>>> import numpy as np
>>> np.set_printoptions(precision=1, suppress=True, linewidth=160)
>>> E = np.loadtxt("dump.csv", delimiter=",")
>>> E.round(1) + 0
array([[ 0.7, -1.3,  0.1,  0. ,  0.3, -0.9, -0.7, -0.6,  1.1],
       [ 3.2, -3.8,  0.2, -0.8,  1.7, -3. , -2.8, -1.8,  3.4],
       [-0.3, -0.6,  0.2,  0.4, -0.4, -0.3,  0. , -0.2,  0.5],
       [ 1.8,  1.4, -0.7, -1.6,  1.7,  0.5, -0.6,  0.2, -1.4],
       [ 0.9, -0.2, -0.1, -0.5,  0.6, -0.3, -0.5, -0.2,  0.1],
       [-4.7,  4. ,  0.1,  1.7, -2.9,  3.5,  3.7,  2.1, -3.4],
       [ 6.2, -4.1, -0.4, -2.6,  4.1, -3.9, -4.6, -2.4,  3.5],
       [-0.6,  0.3,  0.1,  0.3, -0.4,  0.3,  0.4,  0.2, -0.2],
       [-0.9,  1.1,  0. ,  0.2, -0.5,  0.9,  0.8,  0.5, -0.9]])
>>> # rows and columns are dependent
>>> np.round((E - E.T) / 2, 1) + 0
array([[ 0. , -2.2,  0.2, -0.9, -0.3,  1.9, -3.5,  0. ,  1. ],
       [ 2.2,  0. ,  0.4, -1.1,  1. , -3.5,  0.7, -1.1,  1.2],
       [-0.2, -0.4,  0. ,  0.5, -0.1, -0.2,  0.2, -0.1,  0.3],
       [ 0.9,  1.1, -0.5,  0. ,  1.1, -0.6,  1. ,  0. , -0.8],
       [ 0.3, -1. ,  0.1, -1.1,  0. ,  1.3, -2.3,  0.1,  0.3],
       [-1.9,  3.5,  0.2,  0.6, -1.3,  0. ,  3.8,  0.9, -2.1],
       [ 3.5, -0.7, -0.2, -1. ,  2.3, -3.8,  0. , -1.4,  1.3],
       [ 0. ,  1.1,  0.1,  0. , -0.1, -0.9,  1.4,  0. , -0.4],
       [-1. , -1.2, -0.3,  0.8, -0.3,  2.1, -1.3,  0.4,  0. ]])
>>> np.round(np.abs(np.linalg.eigvals(E)).max(), 1)
np.float64(3.1)
>>> print(np.round((E + E.T) / 2, 1) + 0)
[[ 0.7  0.9 -0.1  0.9  0.6 -2.8  2.8 -0.6  0.1]
 [ 0.9 -3.8 -0.2  0.3  0.8  0.5 -3.4 -0.8  2.2]
 [-0.1 -0.2  0.2 -0.1 -0.2 -0.1 -0.2  0.   0.2]
 [ 0.9  0.3 -0.1 -1.6  0.6  1.1 -1.6  0.3 -0.6]
 [ 0.6  0.8 -0.2  0.6  0.6 -1.6  1.8 -0.3 -0.2]
 [-2.8  0.5 -0.1  1.1 -1.6  3.5 -0.1  1.2 -1.3]
 [ 2.8 -3.4 -0.2 -1.6  1.8 -0.1 -4.6 -1.   2.2]
 [-0.6 -0.8  0.   0.3 -0.3  1.2 -1.   0.2  0.1]
 [ 0.1  2.2  0.2 -0.6 -0.2 -1.3  2.2  0.1 -0.9]]
>>> round(float(np.linalg.det(E)), 1)
0.0
>>> round(np.trace(E), 1)
np.float64(-5.7)
